>>> import numpy as np
>>> import numpy.linalg as la
>>> np.set_printoptions(suppress=True, linewidth=140)
>>> tidy = lambda a: np.round(a, 3) + 0
>>> data = np.load("a.npy")
>>> print(data)
[[3 0 0 0 0 0]
 [0 2 0 0 0 0]
 [0 0 0 0 0 0]
 [0 0 0 2 0 0]
 [0 0 0 0 3 0]
 [0 0 0 0 0 1]]
>>> def softmax(z):
...     e = np.exp(z - z.max(axis=-1, keepdims=True))
...     return e / e.sum(axis=-1, keepdims=True)
... 
>>> print(tidy(softmax(data).sum(axis=1)))
[1. 1. 1. 1. 1. 1.]
>>> print(tidy(softmax(data[3])))
[0.081 0.081 0.081 0.596 0.081 0.081]
>>> S = data @ data.T / np.sqrt(6)
>>> print(softmax(S).round(6).argmax(axis=1))
[0 1 0 3 4 5]
>>> U, s, VT = la.svd(data)
>>> print(s)
[3. 3. 2. 2. 1. 0.]
>>> print(np.argmax(s[:-1] / (s[1:] + 1e-6)) + 1)
5
>>> other = U[:, :5] @ np.diag(s[:5]) @ VT[:5]
>>> print(tidy(la.norm(data - other, 2)), s[5])
0.0 0.0
>>> print(la.matrix_rank(other))
5
>>> print(np.abs(data - other).max())
0.0
>>> print(other)
[[3. 0. 0. 0. 0. 0.]
 [0. 2. 0. 0. 0. 0.]
 [0. 0. 0. 0. 0. 0.]
 [0. 0. 0. 2. 0. 0.]
 [0. 0. 0. 0. 3. 0.]
 [0. 0. 0. 0. 0. 1.]]
>>> w1 = np.array([[4, -1, 3],
...     [-1, 0, -5],
...     [5, -2, 2],
...     [2, -1, 1],
...     [0, -3, 5],
...     [2, -3, 1]])
>>> b = np.array([5, 1, 5])
>>> hid = np.maximum(other @ w1 + b, 0)
>>> print(la.matrix_rank(hid))
3
>>> C = np.array([[5, 2, 7], [6, 0, 9], [3, 0, 3]])
>>> print(hid @ C)
[[127.  34. 161.]
 [ 21.   6.  30.]
 [ 46.  10.  59.]
 [ 66.  18.  84.]
 [ 85.  10.  95.]
 [ 53.  14.  67.]]
>>> print(w1 @ C)
[[ 23   8  28]
 [-20  -2 -22]
 [ 19  10  23]
 [  7   4   8]
 [ -3   0 -12]
 [ -5   4 -10]]
>>> other = np.array([[-1, -1, 1],
...     [1, 1, 0],
...     [0, 0, 2],
...     [2, -2, 1],
...     [-2, 1, 2],
...     [0, -1, 1]])
>>> print(np.einsum("ij->j", data))
[3 2 0 2 3 1]
>>> print(np.einsum("ik,kj->ji", data, other))
[[-3  2  0  4 -6  0]
 [-3  2  0 -4  3 -1]
 [ 3  0  0  2  6  1]]
>>> print(np.vstack([data, other.T]).shape)
(9, 6)
>>> print(la.matrix_rank(np.vstack([data, other.T])))
6
>>> mat = np.load("layer13.npy")
>>> print(mat)
[[ -0.2  -0.6   0.3   0.8   0.    0.2  -0.9]
 [ -1.8   2.1  -0.6  -0.4  -0.1  -0.5   0.1]
 [ -0.8  -0.6  -0.6   0.6   0.1   1.1   0.4]
 [  1.1   1.5  -1.1  -0.3  -0.5  -0.6   1.3]
 [  1.7   0.8  -1.   -0.4  -0.6  -1.1  -0.4]
 [  0.4  -0.4  -1.3  -0.2   1.6   0.7  -0.9]
 [-18.  -14.  -10.  -12.   16.   -2.    4. ]
 [ -0.4  -1.3   0.4   0.    1.1  -0.3   0.1]
 [ -2.   -0.3   0.4   0.2  -1.4  -0.3  -0.4]
 [ -3.    1.9  -0.1  -0.5  -0.2  -0.6   0.6]
 [  0.3   1.4   0.6   0.    2.2   0.4   1.5]
 [ -1.5  -1.1   1.6  -0.1   1.5  -0.9  -0.6]
 [ -0.7   0.6   0.9   0.9   0.1   0.6   1.4]
 [  0.5   0.   -0.7  -1.2  -0.4   0.5  -0.7]
 [ -0.2  -1.    0.7  -0.2   0.9  -1.2   0.8]
 [ -0.7  -0.5   2.2   0.2   0.9   1.8   0.9]
 [ -0.7   1.   -0.7   0.5   0.3   1.5  -1.9]
 [  1.8  -0.9  -1.7   1.6   1.4  -0.1  -0.8]
 [  0.6   1.5   0.2  -0.7   0.    1.3   1. ]
 [  1.1   1.    0.1  -0.4  -1.1  -0.8   0.4]
 [  0.   -1.3  -0.8  -0.6   1.8  -0.8   2. ]
 [  0.6  -0.7  -0.7  -0.4   0.8   1.1  -1.3]]
>>> Q, evecs = la.qr(mat[:, :1])[0], la.qr(mat[:, 1:])[0]
>>> s = la.svd(Q.T @ evecs, compute_uv=False)
>>> print(tidy(np.degrees(np.arccos(s.clip(0, 1)))))
[19.17]
>>> print(tidy(s))
[0.945]
